% python3 -q
>>> import numpy as np
>>> from numpy import linalg as LA
>>> np.set_printoptions(precision=2, suppress=True, linewidth=200)
>>> W0 = np.load("dump.npy")
>>> W0.round(2) + 0
array([[-0.5 ,  0.16, -0.05,  0.  ,  0.15, -0.22, -0.81],
       [-0.38, -0.72, -0.11, -0.43,  0.33,  0.16,  0.11],
       [ 0.5 , -0.22, -0.42,  0.24,  0.5 , -0.44, -0.12],
       [ 0.29,  0.14, -0.34, -0.06,  0.15,  0.81, -0.32],
       [ 0.29,  0.2 , -0.17, -0.84, -0.21, -0.28, -0.09],
       [-0.12,  0.53,  0.24, -0.18,  0.73,  0.02,  0.3 ],
       [-0.42,  0.26, -0.78,  0.09, -0.13, -0.05,  0.35]])
>>> # keeps lengths
>>> out = W0 / np.sqrt((W0 ** 2).mean(axis=1, keepdims=True))
>>> out[4]
array([ 0.77,  0.54, -0.46, -2.23, -0.56, -0.74, -0.24])
>>> LA.matrix_rank(W0 - W0.mean(axis=1, keepdims=True))
np.int64(6)
>>> LA.matrix_rank(out) == LA.matrix_rank(W0)
np.True_
>>> out = W0 / LA.norm(W0, axis=1, keepdims=True)
>>> gram = out @ out.T
>>> LA.norm(out, axis=1)
array([1., 1., 1., 1., 1., 1., 1.])
>>> gram.round(2) + 0
array([[1., 0., 0., 0., 0., 0., 0.],
       [0., 1., 0., 0., 0., 0., 0.],
       [0., 0., 1., 0., 0., 0., 0.],
       [0., 0., 0., 1., 0., 0., 0.],
       [0., 0., 0., 0., 1., 0., 0.],
       [0., 0., 0., 0., 0., 1., 0.],
       [0., 0., 0., 0., 0., 0., 1.]])
>>> np.argwhere(np.triu(np.abs(gram) > 0.95, 1))
array([], shape=(0, 2), dtype=int64)
>>> X = np.loadtxt("a.csv", delimiter=",")
>>> X
array([[-4.98, -4.  ,  3.  ,  2.  , -1.  ,  5.  ],
       [ 2.  ,  1.02, -4.  , -3.  , -4.  , -3.  ],
       [ 3.  ,  1.  , -3.98,  0.  ,  1.  ,  3.  ],
       [ 0.  ,  5.  ,  3.  ,  2.02, -2.  ,  0.  ],
       [-4.  ,  3.  , -4.  , -1.  ,  2.02,  5.  ],
       [-5.  , -4.  ,  3.  ,  2.  , -1.  ,  5.02]])
>>> X.sum(axis=1)
array([  0.02, -10.98,   4.02,   8.02,   1.02,   0.02])
>>> LA.matrix_rank(X)
np.int64(6)
>>> round(LA.norm(X, 1), 2), np.round(LA.norm(X, np.inf), 2)
(np.float64(21.02), np.float64(20.02))
>>> round(LA.norm(X, "nuc"), 2)
np.float64(38.63)
>>> X[0] @ X[5]
np.float64(80.0)
>>> round(LA.norm(X) ** 2 / LA.norm(X, 2) ** 2, 2)
np.float64(1.86)
>>> np.argsort(-LA.norm(X, axis=0).round(6), kind="stable")[:3]
array([5, 0, 2])
>>> LA.matrix_rank(X, rtol=0.1)
np.int64(5)
>>> def softmax(z):
...     e = np.exp(z - z.max(axis=-1, keepdims=True))
...     return e / e.sum(axis=-1, keepdims=True)
... 
>>> np.round(softmax(X[1] + -1), 2) + 0
array([0.72, 0.27, 0.  , 0.  , 0.  , 0.  ])
>>> scores = X @ X.T / np.sqrt(6)
>>> np.round(softmax(scores + np.triu(np.full(scores.shape, -np.inf), 1)), 2) + 0
array([[1.  , 0.  , 0.  , 0.  , 0.  , 0.  ],
       [0.  , 1.  , 0.  , 0.  , 0.  , 0.  ],
       [0.  , 0.  , 1.  , 0.  , 0.  , 0.  ],
       [0.  , 0.  , 0.  , 1.  , 0.  , 0.  ],
       [0.  , 0.  , 0.  , 0.  , 1.  , 0.  ],
       [0.48, 0.  , 0.  , 0.  , 0.  , 0.52]])
>>> softmax(scores)[1] @ X
array([ 2.  ,  1.02, -4.  , -3.  , -4.  , -3.  ])
>>> np.round(softmax(scores), 2) + 0
array([[0.48, 0.  , 0.  , 0.  , 0.  , 0.52],
       [0.  , 1.  , 0.  , 0.  , 0.  , 0.  ],
       [0.  , 0.  , 0.99, 0.  , 0.01, 0.  ],
       [0.  , 0.  , 0.  , 1.  , 0.  , 0.  ],
       [0.  , 0.  , 0.  , 0.  , 1.  , 0.  ],
       [0.48, 0.  , 0.  , 0.  , 0.  , 0.52]])
